>>> import numpy as np
>>> np.set_printoptions(precision=1, suppress=True, linewidth=120)
>>> rd = lambda a: np.round(a, 1) + 0
>>> q, _ = np.linalg.qr(np.array([[0.5, -0.7, -0.2], [-0.3, -0.2, -0.7], [-1.4, -1.9, -0.1]]))
>>> K = -1 * q
>>> rd(K)
array([[ 0.3,  0.9,  0.1],
       [-0.2, -0.1,  1. ],
       [-0.9,  0.4, -0.2]])
>>> rd(np.linalg.norm(K, "nuc"))
np.float64(3.0)
>>> rd(np.linalg.norm(K, 2))
np.float64(1.0)
>>> np.linalg.norm(K, axis=1).argmax()
np.int64(0)
>>> rd(np.linalg.norm(K[2], 1)), rd(np.linalg.norm(K[2], np.inf))
(np.float64(1.4), np.float64(0.9))
>>> rd(np.linalg.norm(K) ** 2 / np.linalg.norm(K, 2) ** 2)
np.float64(3.0)
>>> other = K / np.sqrt((K ** 2).mean(axis=1, keepdims=True))
>>> rd(np.linalg.norm(other, axis=1))
array([1.7, 1.7, 1.7])
>>> rd(K - K.mean(axis=1, keepdims=True))
array([[-0.1,  0.5, -0.3],
       [-0.4, -0.3,  0.7],
       [-0.7,  0.6,  0.1]])
>>> np.linalg.matrix_rank(other) == np.linalg.matrix_rank(K)
np.True_
>>> def softmax(z):
...     e = np.exp(z - z.max(axis=-1, keepdims=True))
...     return e / e.sum(axis=-1, keepdims=True)
... 
>>> print(rd(softmax(10 * K[1])))
[0. 0. 1.]
>>> print(rd(softmax(K[1])))
[0.2 0.2 0.6]
>>> S = K @ K.T / np.sqrt(3)
>>> rd(softmax(S + np.triu(np.full(S.shape, -np.inf), 1)))
array([[1. , 0. , 0. ],
       [0.4, 0.6, 0. ],
       [0.3, 0.3, 0.5]])
>>> rd(softmax(S)[1] @ K)
array([-0.3,  0.3,  0.5])
>>> print(rd(np.linalg.svd(K, compute_uv=False)))
[1. 1. 1.]
>>> M = np.load("test8.npy")
>>> M
array([[  1,  -3,   9, -27],
       [  1,  -2,   4,  -8],
       [  1,  -1,   1,  -1],
       [  1,   0,   0,   0]])
>>> q = M.astype(float).copy()
>>> for j in range(4):
...     q[:, j] -= q[:, :j] @ (q[:, :j].T @ q[:, j])
...     q[:, j] /= np.linalg.norm(q[:, j])
... 
>>> print(rd(q.T @ M))
[[  2.   -3.    7.  -18. ]
 [  0.    2.2  -6.7  19.7]
 [  0.    0.    2.   -9. ]
 [  0.    0.    0.    1.3]]
>>> rd(q)
array([[ 0.5, -0.7,  0.5, -0.2],
       [ 0.5, -0.2, -0.5,  0.7],
       [ 0.5,  0.2, -0.5, -0.7],
       [ 0.5,  0.7,  0.5,  0.2]])
>>> x0 = np.array([-6, -6, 2, -4])
>>> target = M @ x0
>>> c, lr = np.zeros(4), 1 / np.linalg.norm(M, 2) ** 2
>>> for i in range(60):
...     c -= lr * M.T @ (M @ c - target)
...     if i % 10 == 0: print(i, round(np.linalg.norm(M @ c - target), 1))
... 
0 6.6
10 6.6
20 6.5
30 6.4
40 6.4
50 6.3
>>> rd(c)
array([-0.1, -0.7,  1.7, -4.5])
>>> rd(np.linalg.cond(M))
np.float64(154.5)
>>> left, sig, Vt = np.linalg.svd(M)
>>> np.argmax(sig[:-1] / (sig[1:] + 1e-6)) + 1
np.int64(1)
>>> other = left[:, :1] @ np.diag(sig[:1]) @ Vt[:1]
>>> rd(np.linalg.norm(M - other, 2)), rd(sig[1])
(np.float64(2.2), np.float64(2.2))
>>> rd(np.abs(M - other).max())
np.float64(1.0)
>>> np.linalg.matrix_rank(M, rtol=0.05)
np.int64(2)
>>> rd(np.linalg.norm(M - other) / np.linalg.norm(M))
np.float64(0.1)
>>> np.linalg.matrix_rank(other)
np.int64(1)
>>> r0 = np.array([9, 7, 4])
>>> g = np.array([1, 1, 2, 2, -2])
>>> m1 = r0[:, None] + g[None, :]
>>> m1
array([[10, 10, 11, 11,  7],
       [ 8,  8,  9,  9,  5],
       [ 5,  5,  6,  6,  2]])
>>> left, sig, Vt = np.linalg.svd(m1, full_matrices=False)
>>> rd(left.T @ left)
array([[1., 0., 0.],
       [0., 1., 0.],
       [0., 0., 1.]])
>>> rd(Vt @ Vt.T)
array([[1., 0., 0.],
       [0., 1., 0.],
       [0., 0., 1.]])
>>> rd(np.cumsum(sig ** 2) / np.sum(sig ** 2))
array([1., 1., 1.])
>>> rd(np.sqrt((sig ** 2).sum())), rd(np.linalg.norm(m1))
(np.float64(30.5), np.float64(30.5))
>>> np.linalg.cond(m1) > 100
np.True_
>>> [round(float(x), 1) for x in np.linalg.svd(m1, compute_uv=False)[:3]]
[30.5, 1.5, 0.0]
>>> np.argsort(-np.linalg.norm(m1, axis=0).round(6), kind="stable")[:3]
array([2, 3, 0])
>>> F = np.load("w.npy")
>>> print(F)
[[ -1.5  -0.5  -8.8  -4.9]
 [  1.4  -6.2  -9.   -7.3]
 [ -2.4   2.6  -3.3  -3. ]
 [  1.4  11.7 -21.4 -19.9]
 [ -4.7  -3.1   5.9   6.7]
 [ -1.8  -1.4   0.   -1.2]
 [ -4.   -3.2   5.4   5.3]
 [ -6.8  10.4  -5.6   0.3]
 [ -5.2  -2.4   2.5   6.2]
 [ -3.9   8.4 -13.8  -6.4]
 [ -2.3   1.3  -9.5  -4.6]
 [ -4.5   3.8   0.3   1.1]
 [ -1.   -5.   -6.9  -2.9]
 [  0.1  -8.2  -3.3  -2.1]
 [ -1.5  -4.5  -1.8  -0.6]
 [ -2.5   6.7  -5.6  -5.7]
 [ -3.7  -3.9   6.5   5.5]
 [ -1.4  -0.9  -0.6  -2.4]
 [ -3.7   2.9  -3.7  -1. ]
 [ -2.4 -10.3   7.6   6.7]
 [ -3.5  -7.7   5.2   6.6]
 [ -6.3  -0.2   3.5   7.3]
 [ -8.1   4.2  -2.7   6.5]
 [ -3.9  -8.2  11.6   9.6]
 [ -7.    5.4   4.1   5.9]
 [ -6.8   3.   -5.1   4.1]]
>>> q, evecs = np.linalg.qr(F[:, :2])[0], np.linalg.qr(F[:, 2:])[0]
>>> sig = np.linalg.svd(q.T @ evecs, compute_uv=False)
>>> rd(np.degrees(np.arccos(sig.clip(0, 1))))
array([32.1, 54.6])
>>> rd(np.linalg.norm(q @ q.T - evecs @ evecs.T, 2))
np.float64(0.8)
>>> other = np.c_[F[:, :2] @ np.array([[2, 9], [-9, -3]]), np.array([2, 1, -1, -2, -1, 1, -2, 2, 2, -1, 1, 0, 2, 0, 1, -1, 2, 2, -1, 0, -2, -2, 2, 2, -2, 0])]
>>> rd(other)
array([[   1.5,  -12. ,    2. ],
       [  58.6,   31.2,    1. ],
       [ -28.2,  -29.4,   -1. ],
       [-102.5,  -22.5,   -2. ],
       [  18.5,  -33. ,   -1. ],
       [   9. ,  -12. ,    1. ],
       [  20.8,  -26.4,   -2. ],
       [-107.2,  -92.4,    2. ],
       [  11.2,  -39.6,    2. ],
       [ -83.4,  -60.3,   -1. ],
       [ -16.3,  -24.6,    1. ],
       [ -43.2,  -51.9,    0. ],
       [  43. ,    6. ,    2. ],
       [  74. ,   25.5,    0. ],
       [  37.5,    0. ,    1. ],
       [ -65.3,  -42.6,   -1. ],
       [  27.7,  -21.6,    2. ],
       [   5.3,   -9.9,    2. ],
       [ -33.5,  -42. ,   -1. ],
       [  87.9,    9.3,    0. ],
       [  62.3,   -8.4,   -2. ],
       [ -10.8,  -56.1,   -2. ],
       [ -54. ,  -85.5,    2. ],
       [  66. ,  -10.5,    2. ],
       [ -62.6,  -79.2,   -2. ],
       [ -40.6,  -70.2,    0. ]])
>>> rd(np.linalg.lstsq(F, other[:, 0])[0])
array([ 2., -9.,  0.,  0.])
>>> rd(np.linalg.norm(np.linalg.qr(F)[0].T @ other, axis=0) ** 2 / ((other ** 2).sum(axis=0) + 1e-12))
array([1. , 1. , 0.1])
>>> print(rd(np.linalg.norm(other - F @ np.linalg.lstsq(F, other)[0], axis=0)))
[0.  0.  7.3]
>>> np.linalg.matrix_rank(other)
np.int64(3)
>>> cen = (other - other.mean(axis=0)) / other.std(axis=0)
>>> print(np.argwhere(np.abs(cen) > 2))
[]
>>> rd(cen.std(axis=0))
array([1., 1., 1.])
>>> c = np.linalg.lstsq(np.delete(cen, 2, axis=1), cen[:, 2])[0]
>>> print(rd(1 - np.var(cen[:, 2] - np.delete(cen, 2, axis=1) @ c)))
0.1
>>> other = np.array([[-5, 5, 2],
...     [2, 3, -2],
...     [2, -5, -2],
...     [1, -4, 4],
...     [4, 2, 0],
...     [-1, 4, -3]])
>>> data = other.T @ other
>>> data
array([[ 51, -29, -11],
       [-29,  95, -14],
       [-11, -14,  37]])
>>> # symmetric
>>> x0 = np.array([2, 1, 0])
>>> target = data @ x0
>>> c, lr = np.zeros(3), 1 / np.linalg.norm(data, 2) ** 2
>>> for i in range(15):
...     c -= lr * data.T @ (data @ c - target)
...     if i % 5 == 0: print(i, round(np.linalg.norm(data @ c - target), 1))
... 
0 71.5
5 31.6
10 22.4
>>> rd(c)
array([ 1.4,  0.6, -0.6])
>>> rd(np.linalg.norm(M[3] - M[1]))
np.float64(9.2)
>>> rd(np.linalg.norm(M, 1)), rd(np.linalg.norm(M, np.inf))
(np.float64(36.0), np.float64(40.0))
>>> rd(np.linalg.norm(M, axis=1))
array([28.6,  9.2,  2. ,  1. ])
>>> np.linalg.norm(M, axis=1).argmax()
np.int64(0)
>>> M[3] @ M[1]
np.int64(1)
>>> rd(np.linalg.norm(M, 2))
np.float64(30.1)
>>> vals, evecs = np.linalg.eigh(data)
>>> x0 = np.array([3, 4, 0])
>>> x0 @ data @ x0
np.int64(1283)
>>> np.abs(data).sum(axis=1).max(), rd(np.abs(vals).max())
(np.int64(138), np.float64(110.2))
>>> rd(np.linalg.eigvalsh(data[1:, 1:]))
array([33.8, 98.2])
>>> print(rd(evecs * np.sqrt(vals) @ evecs.T))
[[ 6.8 -1.8 -1. ]
 [-1.8  9.5 -1. ]
 [-1.  -1.   5.9]]
>>> data.shape
(3, 3)
>>> print(np.abs(data).max())
95
>>> data.sum(axis=0)
array([11, 52, 12])
>>> rd(np.linalg.norm(data))
np.float64(123.7)
>>> J = np.load("block4.npy")
>>> J
array([[-1, -2,  2,  2],
       [ 3,  2,  0, -1],
       [ 1,  2, -1,  2],
       [-3,  2, -2, -1]])
>>> x0 = np.array([-2, -3, 1, -2])
>>> target = J @ x0
>>> c, lr = np.zeros(4), 1 / np.linalg.norm(J, 2) ** 2
>>> for i in range(12):
...     c -= lr * J.T @ (J @ c - target)
...     if i % 2 == 0: print(i, round(np.linalg.norm(J @ c - target), 1))
... 
0 5.7
2 2.6
4 1.2
6 0.6
8 0.3
10 0.2
>>> rd(c)
array([-2. , -2.9,  1.1, -2. ])
>>> J @ J
array([[ -9,   6,  -8,   2],
       [  6,  -4,   8,   5],
       [ -2,   4,  -1,  -4],
       [ 10,   4,  -2, -11]])
>>> rd(np.sort(np.abs(np.linalg.eigvals(J))))
array([1.8, 1.8, 4. , 4. ])
>>> np.linalg.matrix_power(J, 2)
array([[ -9,   6,  -8,   2],
       [  6,  -4,   8,   5],
       [ -2,   4,  -1,  -4],
       [ 10,   4,  -2, -11]])
>>> np.trace(J)
np.int64(-1)
>>> (J - J.T) / 2
array([[ 0. , -2.5,  0.5,  2.5],
       [ 2.5,  0. , -1. , -1.5],
       [-0.5,  1. ,  0. ,  2. ],
       [-2.5,  1.5, -2. ,  0. ]])
>>> rd(np.linalg.det(J))
np.float64(-52.0)
>>> print(np.allclose(J, J.T))
False
>>> other = J[0, 0] * J[1:] - np.outer(J[1:, 0], J[0])
>>> other
array([[ 0,  4, -6, -5],
       [ 0,  0, -1, -4],
       [ 0, -8,  8,  7]])
>>> J[:, 0] / J[0, 0]
array([ 1., -3., -1.,  3.])
>>> other.reshape(2, -1)
array([[ 0,  4, -6, -5,  0,  0],
       [-1, -4,  0, -8,  8,  7]])
>>> T = other.reshape(3, 2, -1)
>>> T[:, 0]
array([[ 0,  4],
       [ 0,  0],
       [ 0, -8]])
>>> T.sum(axis=1)
array([[-6, -1],
       [-1, -4],
       [ 8, -1]])
>>> np.swapaxes(T, 1, 2)[0]
array([[ 0, -6],
       [ 4, -5]])
>>> T.transpose(1, 0, 2)
array([[[ 0,  4],
        [ 0,  0],
        [ 0, -8]],

       [[-6, -5],
        [-1, -4],
        [ 8,  7]]])
>>> print(T.shape)
(3, 2, 2)
